>>> import numpy as np
>>> np.set_printoptions(precision=2, suppress=True, linewidth=140)
>>> F = np.loadtxt("case2.csv", delimiter=",")
>>> print(F)
[[ 13.82   8.99   7.65  11.42   7.83]
 [  7.16   6.55   3.09   6.35   3.82]
 [ -0.07  -3.52  -5.76  -3.8    1.28]
 [  7.02  -5.05  -4.88  -1.98   6.27]
 [  2.25   1.53  -1.66   0.76   1.7 ]
 [ 15.38  11.3    9.73  13.76   8.37]
 [-29.07 -10.17 -16.99 -19.77 -16.1 ]
 [ 11.66   9.63   8.3   11.44   6.41]
 [  3.86   9.18   2.12   5.83   0.76]
 [  1.42  -4.89  -6.29  -4.17   2.56]
 [-18.33 -20.19 -22.59 -23.44  -7.12]
 [ 14.62   8.07   8.6   11.85   8.79]
 [ 32.11  12.62  10.85  19.15  18.34]
 [  6.11  -0.21  -0.56   1.8    4.82]
 [ -0.8   -5.48  -6.45  -5.02   1.38]
 [  6.69  12.14   7.46  10.52   2.39]
 [-13.32  -3.34  -9.73  -9.38  -7.54]
 [  4.94  -8.86  -9.22  -6.2    5.55]
 [  4.15   6.3    2.99   5.43   2.04]
 [ 21.06   2.25   3.79   8.91  13.86]
 [ -0.48   0.25   0.4    0.78   0.8 ]
 [ 12.79   7.46   2.65   7.87   6.88]
 [ 15.98   2.84   3.4    7.57  10.5 ]
 [  5.28   2.85   0.89   3.41   3.54]
 [  7.56   9.45   6.37   9.24   3.64]
 [ 25.23  12.05  11.5   17.54  14.43]
 [  8.45  14.36   9.66  12.93   3.1 ]
 [ 17.47  16.93  11.03  16.9    7.98]
 [  7.73  -3.47  -4.56  -1.1    6.23]
 [-14.32   1.06  -4.76  -5.41  -8.79]
 [-12.55 -13.   -10.53 -12.84  -3.98]
 [-11.01  -4.35  -8.1   -8.21  -5.52]
 [-12.93  -3.4   -6.92  -7.74  -6.81]]
>>> left, s, Vt = np.linalg.svd(F)
>>> evecs = Vt[:(s > 1e-8).sum()]
>>> rng = np.random.default_rng(41672)
>>> vec = F[9] + 5 * F[31] + rng.integers(2) * np.eye(5)[0]
>>> print(vec)
[-52.65 -26.65 -46.78 -45.22 -25.03]
>>> print(np.allclose(evecs.T @ evecs @ vec, vec))
False
>>> print(round(float(np.linalg.norm(vec - evecs.T @ evecs @ vec)), 2))
0.05
>>> idx = F[:, 2] > np.median(F[:, 2])
>>> u = F[idx].mean(axis=0) - F[~idx].mean(axis=0)
>>> print(idx.astype(int))
[1 1 0 0 0 1 0 1 1 0 0 1 1 0 0 1 0 0 1 1 0 1 1 0 1 1 1 1 0 0 0 0 0]
>>> print(np.argsort(-np.abs(u).round(6), kind="stable"))
[0 3 1 2 4]
>>> u = np.array([1, 1, 0, 1, 2, 0, -1])
>>> r1 = np.array([2, -3, 0, -1, 3, 3, -1, 2, 0])
>>> W0 = np.outer(u, r1)
>>> print(W0)
[[ 2 -3  0 -1  3  3 -1  2  0]
 [ 2 -3  0 -1  3  3 -1  2  0]
 [ 0  0  0  0  0  0  0  0  0]
 [ 2 -3  0 -1  3  3 -1  2  0]
 [ 4 -6  0 -2  6  6 -2  4  0]
 [ 0  0  0  0  0  0  0  0  0]
 [-2  3  0  1 -3 -3  1 -2  0]]
>>> vec = np.array([2, 0, -2, 1, -2, 2, -2, 2, 1])
>>> h1 = np.maximum(W0 @ vec, 0)
>>> print(W0 * (h1 > 1e-9)[:, None])
[[ 2 -3  0 -1  3  3 -1  2  0]
 [ 2 -3  0 -1  3  3 -1  2  0]
 [ 0  0  0  0  0  0  0  0  0]
 [ 2 -3  0 -1  3  3 -1  2  0]
 [ 4 -6  0 -2  6  6 -2  4  0]
 [ 0  0  0  0  0  0  0  0  0]
 [ 0  0  0  0  0  0  0  0  0]]
>>> print(h1)
[ 9  9  0  9 18  0  0]
>>> print(np.maximum(W0 @ (3 * vec), 0))
[27 27  0 27 54  0  0]
>>> left, s, Vt = np.linalg.svd(W0)
>>> evecs = Vt[:(s > 1e-8).sum()]
>>> vec = W0[2] + 5 * W0[1] + rng.integers(2) * np.eye(9)[8]
>>> print(vec)
[ 10. -15.   0.  -5.  15.  15.  -5.  10.   1.]
>>> print(np.linalg.matrix_rank(np.vstack([W0, vec])))
2
>>> print(np.diag(evecs.T @ evecs))
[0.11 0.24 0.   0.03 0.24 0.24 0.03 0.11 0.  ]
>>> print(round(np.linalg.norm(vec - evecs.T @ evecs @ vec), 2))
1.0
>>> left, s, Vt = np.linalg.svd(W0)
>>> print(s.round(2) + 0)
[17.2  0.   0.   0.   0.   0.   0. ]
>>> print(np.argmax(s[:-1] / (s[1:] + 1e-6)) + 1)
1
>>> M2 = left[:, :1] @ np.diag(s[:1]) @ Vt[:1]
>>> print(np.round(np.linalg.norm(W0 - M2) / np.linalg.norm(W0), 2))
0.0
>>> print(np.linalg.matrix_rank(W0, rtol=0.05))
1
>>> print(round(float(np.linalg.norm(W0 - M2, 2)), 2), round(s[1], 2))
0.0 0.0
>>> M2 = W0[0, 0] * W0[1:] - np.outer(W0[1:, 0], W0[0])
>>> print(M2)
[[0 0 0 0 0 0 0 0 0]
 [0 0 0 0 0 0 0 0 0]
 [0 0 0 0 0 0 0 0 0]
 [0 0 0 0 0 0 0 0 0]
 [0 0 0 0 0 0 0 0 0]
 [0 0 0 0 0 0 0 0 0]]
>>> print(np.flatnonzero(~M2.round(6).any(axis=1)))
[0 1 2 3 4 5]
>>> print(W0[:, 0] / W0[0, 0])
[ 1.  1.  0.  1.  2.  0. -1.]
>>> print(np.linalg.matrix_rank(M2), np.linalg.matrix_rank(W0))
0 1
>>> print(np.argsort(-np.linalg.norm(W0, axis=0).round(6), kind="stable")[:3])
[1 4 5]
>>> print(np.linalg.cond(W0) > 100)
True
>>> print([round(float(x), 2) for x in np.linalg.svd(W0, compute_uv=False)[:3]])
[17.2, 0.0, 0.0]
>>> data = np.eye(6, dtype=int)[rng.permutation(6)] * np.array([-1, 1, -3, -2, -3, -2])
>>> print(data)
[[ 0  0  0 -2  0  0]
 [ 0  0  0  0 -3  0]
 [ 0  1  0  0  0  0]
 [-1  0  0  0  0  0]
 [ 0  0  0  0  0 -2]
 [ 0  0 -3  0  0  0]]
>>> print((data != 0).astype(int))
[[0 0 0 1 0 0]
 [0 0 0 0 1 0]
 [0 1 0 0 0 0]
 [1 0 0 0 0 0]
 [0 0 0 0 0 1]
 [0 0 1 0 0 0]]
>>> print(np.sort(np.linalg.eigvals(data).real))
[-1.46 -1.46 -1.41  1.41  1.46  1.46]
>>> print((np.linalg.matrix_power((data != 0) + (data.T != 0) + np.eye(6), 6) > 0).astype(int))
[[1 0 0 1 0 0]
 [0 1 1 0 1 1]
 [0 1 1 0 1 1]
 [1 0 0 1 0 0]
 [0 1 1 0 1 1]
 [0 1 1 0 1 1]]
>>> print(np.linalg.svd(data, compute_uv=False))
[3. 3. 2. 2. 1. 1.]
>>> print(data[:, 3] @ data[:, 5])
0
>>> M2 = data / np.linalg.norm(data, axis=1, keepdims=True)
>>> G = M2 @ M2.T
>>> print(np.degrees(np.arccos(np.clip(G[1, 0], -1, 1))))
90.0
>>> print(G)
[[1. 0. 0. 0. 0. 0.]
 [0. 1. 0. 0. 0. 0.]
 [0. 0. 1. 0. 0. 0.]
 [0. 0. 0. 1. 0. 0.]
 [0. 0. 0. 0. 1. 0.]
 [0. 0. 0. 0. 0. 1.]]
>>> print(np.linalg.norm(M2, axis=1))
[1. 1. 1. 1. 1. 1.]
>>> rk = np.linalg.matrix_rank(W0)
>>> print(rk)
1
>>> ns = np.linalg.svd(W0)[2][rk:].T
>>> print([int(np.linalg.matrix_rank(W0[:, :j + 1])) for j in range(9)])
[1, 1, 1, 1, 1, 1, 1, 1, 1]
>>> print(np.round(ns @ ns.T, 2) + 0)
[[ 0.89  0.16  0.    0.05 -0.16 -0.16  0.05 -0.11  0.  ]
 [ 0.16  0.76  0.   -0.08  0.24  0.24 -0.08  0.16  0.  ]
 [ 0.    0.    1.    0.    0.    0.    0.    0.    0.  ]
 [ 0.05 -0.08  0.    0.97  0.08  0.08 -0.03  0.05  0.  ]
 [-0.16  0.24  0.    0.08  0.76 -0.24  0.08 -0.16  0.  ]
 [-0.16  0.24  0.    0.08 -0.24  0.76  0.08 -0.16  0.  ]
 [ 0.05 -0.08  0.   -0.03  0.08  0.08  0.97  0.05  0.  ]
 [-0.11  0.16  0.    0.05 -0.16 -0.16  0.05  0.89  0.  ]
 [ 0.    0.    0.    0.    0.    0.    0.    0.    1.  ]]
>>> print(np.round(np.trace(np.linalg.pinv(W0) @ W0), 2))
1.0
>>> print(W0 @ np.linalg.pinv(W0) @ W0)
[[ 2. -3.  0. -1.  3.  3. -1.  2.  0.]
 [ 2. -3.  0. -1.  3.  3. -1.  2.  0.]
 [ 0.  0.  0.  0.  0.  0.  0.  0.  0.]
 [ 2. -3.  0. -1.  3.  3. -1.  2.  0.]
 [ 4. -6.  0. -2.  6.  6. -2.  4.  0.]
 [ 0.  0.  0.  0.  0.  0.  0.  0.  0.]
 [-2.  3.  0.  1. -3. -3.  1. -2.  0.]]
>>> print(np.linalg.lstsq(W0[:-1].T, W0[-1])[2])
1
>>> mat = np.loadtxt("arr.csv", delimiter=",")
>>> print(mat)
[[ 0.1   0.03 -0.03 -0.17 -0.17  0.1  -0.1   0.1 ]
 [ 0.03  0.01 -0.01 -0.06 -0.06  0.03 -0.03  0.03]
 [-0.03 -0.01  0.01  0.06  0.06 -0.03  0.03 -0.03]
 [-0.17 -0.06  0.06  0.28  0.28 -0.17  0.17 -0.17]
 [-0.17 -0.06  0.06  0.28  0.28 -0.17  0.17 -0.17]
 [ 0.1   0.03 -0.03 -0.17 -0.17  0.1  -0.1   0.1 ]
 [-0.1  -0.03  0.03  0.17  0.17 -0.1   0.1  -0.1 ]
 [ 0.1   0.03 -0.03 -0.17 -0.17  0.1  -0.1   0.1 ]]
>>> vals, evecs = np.linalg.eigh(mat)
>>> vec = np.array([-6, -5, 2, -7, -9, 5, 8, -8])
>>> print(round(float(np.abs(mat).sum(axis=1).max()), 2), np.abs(vals).max())
1.36 1.0
>>> print(np.round(vec @ mat @ vec / (vec @ vec), 2), round(float(vals[0]), 2), vals[-1])
0.02 -0.0 1.0
>>> print(np.round(np.linalg.eigvalsh(mat[1:, 1:]), 2) + 0)
[0.  0.  0.  0.  0.  0.  0.9]
>>> M2 = mat / np.sqrt((mat ** 2).mean(axis=1, keepdims=True))
>>> print(np.linalg.matrix_rank(mat - mat.mean(axis=1, keepdims=True)))
1
>>> print(np.linalg.norm(M2, axis=1))
[2.83 2.83 2.83 2.83 2.83 2.83 2.83 2.83]
>>> print(np.linalg.matrix_rank(M2) == np.linalg.matrix_rank(mat))
True
>>> print(mat @ mat)
[[ 0.1   0.03 -0.03 -0.17 -0.17  0.1  -0.1   0.1 ]
 [ 0.03  0.01 -0.01 -0.06 -0.06  0.03 -0.03  0.03]
 [-0.03 -0.01  0.01  0.06  0.06 -0.03  0.03 -0.03]
 [-0.17 -0.06  0.06  0.28  0.28 -0.17  0.17 -0.17]
 [-0.17 -0.06  0.06  0.28  0.28 -0.17  0.17 -0.17]
 [ 0.1   0.03 -0.03 -0.17 -0.17  0.1  -0.1   0.1 ]
 [-0.1  -0.03  0.03  0.17  0.17 -0.1   0.1  -0.1 ]
 [ 0.1   0.03 -0.03 -0.17 -0.17  0.1  -0.1   0.1 ]]
>>> print(np.allclose(mat, mat.T))
True
>>> print(np.trace(mat))
1.0
>>> print(np.allclose(mat @ mat.T, mat.T @ mat))
True
>>> print(np.round(np.sort(np.abs(np.linalg.eigvals(mat))), 2) + 0)
[0. 0. 0. 0. 0. 0. 0. 1.]
>>> E = np.array([[-1, -1, 1],
...     [2, -3, 3],
...     [-1, -1, 0],
...     [0, -2, -3],
...     [-1, 0, 1],
...     [3, -2, 1],
...     [-3, 3, -2],
...     [2, 1, 1]])
>>> E[:, 2] = 2 * E[:, 0]
>>> print(E)
[[-1 -1 -2]
 [ 2 -3  4]
 [-1 -1 -2]
 [ 0 -2  0]
 [-1  0 -2]
 [ 3 -2  6]
 [-3  3 -6]
 [ 2  1  4]]
>>> theta = np.radians(135)
>>> r_ = np.eye(9)
>>> r_[4, 4] = r_[7, 7] = np.cos(theta)
>>> r_[4, 7], r_[7, 4] = -np.sin(theta), np.sin(theta)
>>> print(r_)
[[ 1.    0.    0.    0.    0.    0.    0.    0.    0.  ]
 [ 0.    1.    0.    0.    0.    0.    0.    0.    0.  ]
 [ 0.    0.    1.    0.    0.    0.    0.    0.    0.  ]
 [ 0.    0.    0.    1.    0.    0.    0.    0.    0.  ]
 [ 0.    0.    0.    0.   -0.71  0.    0.   -0.71  0.  ]
 [ 0.    0.    0.    0.    0.    1.    0.    0.    0.  ]
 [ 0.    0.    0.    0.    0.    0.    1.    0.    0.  ]
 [ 0.    0.    0.    0.    0.71  0.    0.   -0.71  0.  ]
 [ 0.    0.    0.    0.    0.    0.    0.    0.    1.  ]]
>>> M2 = W0 @ r_.T
>>> print(np.round(np.linalg.svd(W0, compute_uv=False), 2) + 0, np.round(np.linalg.svd(M2, compute_uv=False), 2) + 0)
[17.2  0.   0.   0.   0.   0.   0. ] [17.2  0.   0.   0.   0.   0.   0. ]
>>> print(np.round(np.linalg.det(r_), 2), round(np.trace(r_), 2))
1.0 5.59
>>> print(np.allclose(np.linalg.norm(W0, axis=1), np.linalg.norm(M2, axis=1)))
True
>>> rk = np.linalg.matrix_rank(E)
>>> print(rk)
2
>>> ns = np.linalg.svd(E)[2][rk:].T
>>> print(np.round(ns @ ns.T, 2) + 0)
[[ 0.8  0.  -0.4]
 [ 0.   0.   0. ]
 [-0.4  0.   0.2]]
>>> print([int(np.linalg.matrix_rank(E[:i])) for i in range(1, len(E) + 1)])
[1, 2, 2, 2, 2, 2, 2, 2]
>>> print(np.allclose(E @ ns, 0))
True
>>> print(np.round(E @ ns, 2) + 0)
[[0.]
 [0.]
 [0.]
 [0.]
 [0.]
 [0.]
 [0.]
 [0.]]
>>> print(np.round(ns[:, 0] / ns[np.abs(ns[:, 0]).round(6).argmax(), 0], 2) + 0)
[ 1.   0.  -0.5]
>>> print([int(np.linalg.matrix_rank(E[:, :j + 1])) for j in range(3)])
[1, 2, 2]
>>> left, s, Vt = np.linalg.svd(E)
>>> print(np.argmax(s[:-1] / (s[1:] + 1e-6)) + 1)
2
>>> M2 = left[:, :2] @ np.diag(s[:2]) @ Vt[:2]
>>> print(np.round(np.linalg.norm(E - M2, 2), 2), round(float(s[2]), 2))
0.0 0.0
>>> print(np.linalg.matrix_rank(M2))
2
>>> print(np.linalg.matrix_rank(E, rtol=0.05))
2
>>> print(np.round(np.linalg.norm(E - M2) / np.linalg.norm(E), 2))
0.0
>>> left, s, Vt = np.linalg.svd(W0, full_matrices=False)
>>> print(np.round(left.T @ W0 @ Vt.T, 2) + 0)
[[17.2  0.   0.   0.   0.   0.   0. ]
 [ 0.   0.   0.   0.   0.   0.   0. ]
 [ 0.   0.   0.   0.   0.   0.   0. ]
 [ 0.   0.   0.   0.   0.   0.   0. ]
 [ 0.   0.   0.   0.   0.   0.   0. ]
 [ 0.   0.   0.   0.   0.   0.   0. ]
 [ 0.   0.   0.   0.   0.   0.   0. ]]
>>> print((s > 1e-8).sum())
1
>>> print(np.abs(left[:, 0]).round(6).argmax())
4
>>> print(np.round(s / s[0], 2) + 0)
[1. 0. 0. 0. 0. 0. 0.]
>>> print(np.allclose(left * s @ Vt, W0))
True
>>> print(left.shape, s.shape, Vt.shape)
(7, 7) (7,) (7, 9)
>>> print(np.round(np.sqrt((s ** 2).sum()), 2), round(np.linalg.norm(W0), 2))
17.2 17.2
>>> print(s.round(2) + 0)
[17.2  0.   0.   0.   0.   0.   0. ]
